$ ipython --no-banner

In [1]: import numpy as np

In [2]: import numpy.linalg as la

In [3]: np.set_printoptions(precision=2, suppress=True, linewidth=100)

In [4]: J = np.loadtxt("block1.csv", delimiter=",")

In [5]: J
Out[5]: 
array([[ 1.71,  1.67,  4.39],
       [ 3.4 , -3.66, -0.14],
       [ 1.03, -4.31, -2.32],
       [-1.61, -3.38,  3.31],
       [ 2.13, -4.49, -0.55],
       [-4.98,  0.44,  0.12],
       [ 0.38,  4.45, -2.25],
       [ 3.9 , -0.76, -3.04],
       [ 4.67,  1.13, -1.38],
       [-3.17, -3.65,  1.27],
       [-2.63, -4.25, -0.12],
       [ 3.69, -2.75, -1.95],
       [-0.22, -4.69, -1.72],
       [-3.59, -3.42,  0.63],
       [-0.15, -4.7 , -1.7 ],
       [ 2.48,  1.87,  3.92],
       [ 1.  , -4.78,  1.05],
       [ 1.5 , -1.57,  4.5 ],
       [-1.85,  4.07, -2.23],
       [-1.63,  4.73, -0.02],
       [-1.4 , -4.77, -0.58],
       [ 3.26,  0.2 , -3.78],
       [-0.52,  4.97,  0.27]])

In [6]: dist = la.norm(J[:, None] - J[None], axis=-1)

In [7]: dist.mean(axis=1).argmax()
Out[7]: np.int64(19)

In [8]: (dist + 1e9 * np.eye(23)).round(6).argmin(axis=1)
Out[8]: array([15,  4, 14,  9,  1, 13, 18, 21,  7, 13, 20,  1, 14,  9, 12,  0,  4,  0,  6, 22, 10,  7, 19])

In [9]: dist[:5, :5]
Out[9]: 
array([[0.  , 7.2 , 9.01, 6.14, 7.91],
       [7.2 , 0.  , 3.29, 6.09, 1.57],
       [9.01, 3.29, 0.  , 6.29, 2.09],
       [6.14, 6.09, 6.29, 0.  , 5.49],
       [7.91, 1.57, 2.09, 5.49, 0.  ]])

In [10]: la.norm(J, axis=1)
Out[10]: array([5., 5., 5., 5., 5., 5., 5., 5., 5., 5., 5., 5., 5., 5., 5., 5., 5., 5., 5., 5., 5., 5., 5.])

In [11]: Xc = J - J.mean(axis=0)

In [12]: U, sv, vt = la.svd(Xc, full_matrices=False)

In [13]: np.round(vt[0] * np.sign(vt[0, np.abs(vt[0]).argmax()]), 2) + 0
Out[13]: array([0.05, 1.  , 0.  ])

In [14]: (np.sign(U[:, 0]) == np.sign(U[0, 0])).astype(int)
Out[14]: array([1, 0, 0, 0, 0, 1, 1, 1, 1, 0, 0, 0, 0, 0, 0, 1, 0, 0, 1, 1, 0, 1, 1])

In [15]: np.abs(U[:, 0]).argmax()
Out[15]: np.int64(22)

In [16]: np.round((sv ** 2).sum() ** 2 / (sv ** 4).sum(), 2)
Out[16]: np.float64(2.65)

In [17]: np.round(Xc.mean(axis=0), 2) + 0
Out[17]: array([0., 0., 0.])

In [18]: np.abs(vt[0]).argmax()
Out[18]: np.int64(1)

In [19]: def softmax(z):
    ...:     e = np.exp(z - z.max(axis=-1, keepdims=True))
    ...:     return e / e.sum(axis=-1, keepdims=True)
    ...: 

In [20]: np.round(softmax(J[11] + 2), 2) + 0
Out[20]: array([0.99, 0.  , 0.  ])

In [21]: softmax(J).sum(axis=1)
Out[21]: array([1., 1., 1., 1., 1., 1., 1., 1., 1., 1., 1., 1., 1., 1., 1., 1., 1., 1., 1., 1., 1., 1., 1.])

In [22]: np.round(softmax(J[11]), 2) + 0
Out[22]: array([0.99, 0.  , 0.  ])

In [23]: np.round(softmax(10 * J[11]), 2) + 0
Out[23]: array([1., 0., 0.])

In [24]: att = J @ J.T / np.sqrt(3)

In [25]: softmax(att).round(6).argmax(axis=1)
Out[25]: array([ 0,  1,  2,  3,  4,  5,  6,  7,  8,  9, 10, 11, 12, 13, 14, 15, 16, 17, 18, 19, 20, 21, 22])

In [26]: softmax(att)[11] @ J
Out[26]: array([ 3.44, -2.76, -1.72])

In [27]: rng = np.random.default_rng(37)

In [28]: A2 = J + rng.integers(-2, 3, (23, 1)) @ rng.integers(-2, 3, (1, 3))

In [29]: A2
Out[29]: 
array([[-0.29, -2.33,  6.39],
       [ 4.4 , -1.66, -1.14],
       [ 2.03, -2.31, -3.32],
       [-0.61, -1.38,  2.31],
       [ 1.13, -6.49,  0.45],
       [-6.98, -3.56,  2.12],
       [ 2.38,  8.45, -4.25],
       [ 4.9 ,  1.24, -4.04],
       [ 3.67, -0.87, -0.38],
       [-4.17, -5.65,  2.27],
       [-0.63, -0.25, -2.12],
       [ 3.69, -2.75, -1.95],
       [ 1.78, -0.69, -3.72],
       [-1.59,  0.58, -1.37],
       [-1.15, -6.7 , -0.7 ],
       [ 0.48, -2.13,  5.92],
       [-1.  , -8.78,  3.05],
       [-0.5 , -5.57,  6.5 ],
       [-1.85,  4.07, -2.23],
       [-3.63,  0.73,  1.98],
       [ 0.6 , -0.77, -2.58],
       [ 5.26,  4.2 , -5.78],
       [ 0.48,  6.97, -0.73]])

In [30]: np.round(la.svd(A2 - J, compute_uv=False), 2) + 0
Out[30]: array([18.49,  0.  ,  0.  ])

In [31]: la.matrix_rank(A2 - J, tol=1e-8)
Out[31]: np.int64(1)

In [32]: m1 = np.load("w.npy")

In [33]: m1
Out[33]: 
array([[ 0, -1],
       [-2,  0]])

In [34]: np.allclose(m1 @ m1.T, m1.T @ m1)
Out[34]: False

In [35]: round(float(la.det(m1)), 2)
Out[35]: -2.0

In [36]: assert m1 == m1.T
Traceback (most recent call last):
  Cell In[36], line 1
    assert m1 == m1.T
ValueError: The truth value of an array with more than one element is ambiguous. Use a.any() or a.all()


In [37]: Z = J[[14, 10]].astype(float)

In [38]: for _ in range(6):
    ...:     labels = la.norm(J[:, None] - Z, axis=-1).argmin(axis=1)
    ...:     Z = np.array([J[labels == j].mean(axis=0) for j in range(2)])
    ...: 

In [39]: labels
Out[39]: array([1, 0, 0, 1, 0, 1, 1, 0, 0, 1, 0, 0, 0, 1, 0, 1, 0, 1, 1, 1, 0, 0, 1])

In [40]: np.bincount(labels)
Out[40]: array([12, 11])

In [41]: np.abs(Z[1] - Z[0]).argmax()
Out[41]: np.int64(1)

In [42]: vec = np.array([-1, 0])

In [43]: target = m1 @ vec

In [44]: target
Out[44]: array([0, 2])

In [45]: la.solve(m1, target + m1[:, 0])
Out[45]: array([-0., -0.])

In [46]: la.solve(m1.T, m1[1])
Out[46]: array([-0.,  1.])

In [47]: hat = np.triu(np.array([[2, 0], [2, 2]]), 1) + np.eye(2)

In [48]: A2 = hat @ m1 @ la.inv(hat)

In [49]: hat @ m1 - m1 @ hat
Out[49]: 
array([[0., 0.],
       [0., 0.]])

In [50]: np.trace(A2), np.trace(m1)
Out[50]: (np.float64(0.0), np.int64(0))

In [51]: np.round(la.det(A2), 2)
Out[51]: np.float64(-2.0)

In [52]: la.matrix_rank(A2)
Out[52]: np.int64(2)

In [53]: F = np.loadtxt("arr.csv", delimiter=",")

In [54]: F
Out[54]: 
array([[ -9.43,   7.66,   4.92],
       [  2.57,   7.54,   2.65],
       [  8.47,   1.8 ,   3.71],
       [  4.26,   8.56,  -0.65],
       [  1.38,   7.46,   5.92],
       [  3.44,  13.06,  16.08],
       [  2.79,  -1.99, -25.73],
       [  1.3 ,   0.08,  -1.94],
       [  0.52,  -6.57, -13.45],
       [  0.93,  -9.87,  -2.1 ],
       [ -1.89,  -0.54,  -0.83],
       [  4.18,  -4.55,  -3.46],
       [  6.53,  -4.84,   4.36],
       [ -0.8 ,  -9.8 ,  12.27],
       [  1.66,   2.87,   3.47],
       [ -5.86,   5.1 ,  13.74]])

In [55]: A2 = m1 / np.sqrt((m1 ** 2).mean(axis=1, keepdims=True))

In [56]: la.norm(A2, axis=1)
Out[56]: array([1.41, 1.41])

In [57]: Xc = (F - F.mean(axis=0)) / F.std(axis=0)

In [58]: Xc.std(axis=0)
Out[58]: array([1., 1., 1.])

In [59]: coef = la.lstsq(np.delete(Xc, 2, axis=1), Xc[:, 2])[0]

In [60]: round(1 - np.var(Xc[:, 2] - np.delete(Xc, 2, axis=1) @ coef), 2)
Out[60]: np.float64(0.17)

In [61]: Z = F[[6, 0]].astype(float)

In [62]: for _ in range(7):
    ...:     labels = la.norm(F[:, None] - Z, axis=-1).argmin(axis=1)
    ...:     Z = np.array([F[labels == j].mean(axis=0) for j in range(2)])
    ...: 

In [63]: labels
Out[63]: array([1, 1, 1, 1, 1, 1, 0, 1, 0, 1, 1, 1, 1, 1, 1, 1])

In [64]: np.bincount(labels)
Out[64]: array([ 2, 14])

In [65]: Z
Out[65]: 
array([[  1.66,  -4.28, -19.59],
       [  1.2 ,   1.75,   4.15]])

In [66]: A2 = la.inv(m1)

In [67]: la.det(m1) * A2
Out[67]: 
array([[0., 1.],
       [2., 0.]])

In [68]: np.round(la.slogdet(m1)[0], 2)
Out[68]: np.float64(-1.0)

In [69]: np.allclose(A2, m1.T)
Out[69]: False

In [70]: A2
Out[70]: 
array([[-0. , -0.5],
       [-1. , -0. ]])

In [71]: X = np.loadtxt("layer5.csv", delimiter=",")

In [72]: X
Out[72]: 
array([[-0.72,  0.17,  0.79, -0.19],
       [-0.2 , -0.4 , -1.5 ,  0.3 ],
       [-0.7 ,  0.2 ,  0.8 , -0.2 ]])

In [73]: U, sv, vt = la.svd(X, full_matrices=False)

In [74]: U.shape, sv.shape, vt.shape
Out[74]: ((3, 3), (3,), (3, 4))

In [75]: np.round(U.T @ X @ vt.T, 2) + 0
Out[75]: 
array([[2.04, 0.  , 0.  ],
       [0.  , 0.9 , 0.  ],
       [0.  , 0.  , 0.02]])

In [76]: np.abs(vt[0])
Out[76]: array([0.27, 0.23, 0.91, 0.2 ])

In [77]: A = np.load("sample11.npy")

In [78]: A
Out[78]: 
array([[  0. ,   0. ],
       [  0. ,   0.3],
       [-10. ,  -1.3],
       [ 18. ,   1.2]])

In [79]: la.cond(A) > 100
Out[79]: np.False_

In [80]: la.matrix_rank(A, rtol=0.1)
Out[80]: np.int64(1)

In [81]: round(la.norm(A, 2) / la.norm(A), 2)
Out[81]: np.float64(1.0)

In [82]: round(np.log10(la.cond(A)))
Out[82]: 2

In [83]: np.argsort(-la.norm(A, axis=0).round(6), kind="stable")[:3]
Out[83]: array([0, 1])

In [84]: q, Rm = la.qr(A)

In [85]: np.allclose(Rm.T @ Rm, A.T @ A)
Out[85]: True

In [86]: Rm
Out[86]: 
array([[-20.59,  -1.68],
       [  0.  ,  -0.63]])

In [87]: np.round(q @ Rm, 2) + 0
Out[87]: 
array([[  0. ,   0. ],
       [  0. ,   0.3],
       [-10. ,  -1.3],
       [ 18. ,   1.2]])

In [88]: np.trace(q @ q.T)
Out[88]: np.float64(2.0)

In [89]: q.round(2) + 0
Out[89]: 
array([[ 0.  ,  0.  ],
       [ 0.  , -0.48],
       [ 0.49,  0.77],
       [-0.87,  0.43]])

In [90]: np.abs(np.diag(Rm))
Out[90]: array([20.59,  0.63])

In [91]: ev, evecs = la.eig(Rm)

In [92]: np.sort(la.eigvals(Rm.T))
Out[92]: array([-20.59,  -0.63])

In [93]: ev
Out[93]: array([-20.59,  -0.63])

In [94]: np.sort(la.eigvals(la.inv(Rm)))
Out[94]: array([-1.59, -0.05])

In [95]: K = np.loadtxt("dump.csv", delimiter=",")

In [96]: K
Out[96]: 
array([[ 19.94,   7.49,  10.43],
       [ 14.61,   5.44,   7.42],
       [  4.24,   2.07,   2.11],
       [  3.47,   1.86,   1.76],
       [ -0.03,   0.09,   0.03],
       [  0.03,  -0.08,  -0.03],
       [  1.47,  -4.17,  -1.83],
       [  1.83,  -6.28,  -2.99],
       [  2.07, -11.07,  -5.9 ],
       [  1.75, -15.94,  -9.1 ],
       [  0.82, -22.18, -13.41]])

In [97]: Z = K[[6, 7]].astype(float)

In [98]: for _ in range(6):
    ...:     labels = la.norm(K[:, None] - Z, axis=-1).argmin(axis=1)
    ...:     Z = np.array([K[labels == j].mean(axis=0) for j in range(2)])
    ...: 

In [99]: labels
Out[99]: array([0, 0, 0, 0, 0, 0, 0, 1, 1, 1, 1])

In [100]: np.bincount(labels)
Out[100]: array([7, 4])

In [101]: labels = K[:, 2] > np.median(K[:, 2])

In [102]: r0 = K[labels].mean(axis=0) - K[~labels].mean(axis=0)

In [103]: ((K - K.mean(axis=0)) @ r0 > 0).astype(int)
Out[103]: array([1, 1, 1, 1, 1, 1, 0, 0, 0, 0, 0])

In [104]: np.argsort(-np.abs(r0).round(6), kind="stable")
Out[104]: array([1, 2, 0])

In [105]: round((((K - K.mean(axis=0)) @ r0 > 0) == labels).mean(), 2)
Out[105]: np.float64(0.91)

In [106]: vec = np.array([-1, 2, 2])

In [107]: np.sign((K @ vec).round(6))
Out[107]: array([ 1.,  1.,  1.,  1.,  1., -1., -1., -1., -1., -1., -1.])

In [108]: vec @ K
Traceback (most recent call last):
  Cell In[108], line 1
    vec @ K
ValueError: matmul: Input operand 1 has a mismatch in its core dimension 0, with gufunc signature (n?,k),(k,m?)->(n?,m?) (size 11 is different from 3)


In [109]: data = np.loadtxt("mat.csv", delimiter=",")

In [110]: data
Out[110]: 
array([[1.  , 0.2 , 0.04],
       [0.2 , 1.  , 0.2 ],
       [0.04, 0.2 , 1.  ]])

In [111]: # symmetric

In [112]: t3 = np.stack([data, 4 * data, data[::-1]])

In [113]: t3.sum(axis=0)
Out[113]: 
array([[5.04, 1.2 , 1.2 ],
       [1.2 , 6.  , 1.2 ],
       [1.2 , 1.2 , 5.04]])

In [114]: np.allclose(data @ data.T, data.T @ data)
Out[114]: True

In [115]: (data - data.T) / 2
Out[115]: 
array([[0., 0., 0.],
       [0., 0., 0.],
       [0., 0., 0.]])

In [116]: round(float(la.det(data)), 2)
Out[116]: 0.92

In [117]: data @ data
Out[117]: 
array([[1.04, 0.41, 0.12],
       [0.41, 1.08, 0.41],
       [0.12, 0.41, 1.04]])

In [118]: (data + data.T) / 2
Out[118]: 
array([[1.  , 0.2 , 0.04],
       [0.2 , 1.  , 0.2 ],
       [0.04, 0.2 , 1.  ]])

In [119]: np.allclose(data, data.T)
Out[119]: True

In [120]: np.trace(data)
Out[120]: np.float64(3.0)

In [121]: la.matrix_power(data, 2)
Out[121]: 
array([[1.04, 0.41, 0.12],
       [0.41, 1.08, 0.41],
       [0.12, 0.41, 1.04]])

In [122]: A2 = np.array([[1, 1], [0, 1]])

In [123]: Z = np.kron(A2, data)

In [124]: Z
Out[124]: 
array([[1.  , 0.2 , 0.04, 1.  , 0.2 , 0.04],
       [0.2 , 1.  , 0.2 , 0.2 , 1.  , 0.2 ],
       [0.04, 0.2 , 1.  , 0.04, 0.2 , 1.  ],
       [0.  , 0.  , 0.  , 1.  , 0.2 , 0.04],
       [0.  , 0.  , 0.  , 0.2 , 1.  , 0.2 ],
       [0.  , 0.  , 0.  , 0.04, 0.2 , 1.  ]])

In [125]: Z.shape
Out[125]: (6, 6)

In [126]: q, _ = la.qr(np.array([[0.8, 1.1, 0.6, -1.0],
     ...:     [-1.1, -0.6, -0.4, 0.3],
     ...:     [0.9, 0.7, -0.7, 1.4],
     ...:     [0.1, -0.1, 0.5, 0.9]]))

In [127]: evecs, _ = la.qr(np.array([[-1.2, 2.5, 0.7, 0.5],
     ...:     [-0.1, 0.2, 1.6, 0.0],
     ...:     [0.5, 0.7, 0.8, 2.5],
     ...:     [-0.6, 0.9, -0.8, -0.6]]))

In [128]: sv = 5 * 0.9 ** np.arange(4)

In [129]: M = q[:, :4] * sv @ evecs[:4]

In [130]: M
Out[130]: 
array([[ 2.68, -0.23, -3.67, -0.38],
       [-3.76, -0.07, -2.24, -1.26],
       [ 0.66,  3.85, -0.51,  1.74],
       [-0.39, -1.68, -0.29,  3.43]])

In [131]: U, sv = la.svd(M)
Traceback (most recent call last):
  Cell In[131], line 1
    U, sv = la.svd(M)
ValueError: too many values to unpack (expected 2)


In [132]: U, sv, vt = la.svd(M, full_matrices=False)

In [133]: sv
Out[133]: array([5.  , 4.5 , 4.05, 3.65])

In [134]: np.allclose(U * sv @ vt, M)
Out[134]: True

In [135]: np.cumsum(sv ** 2) / np.sum(sv ** 2)
Out[135]: array([0.33, 0.6 , 0.82, 1.  ])
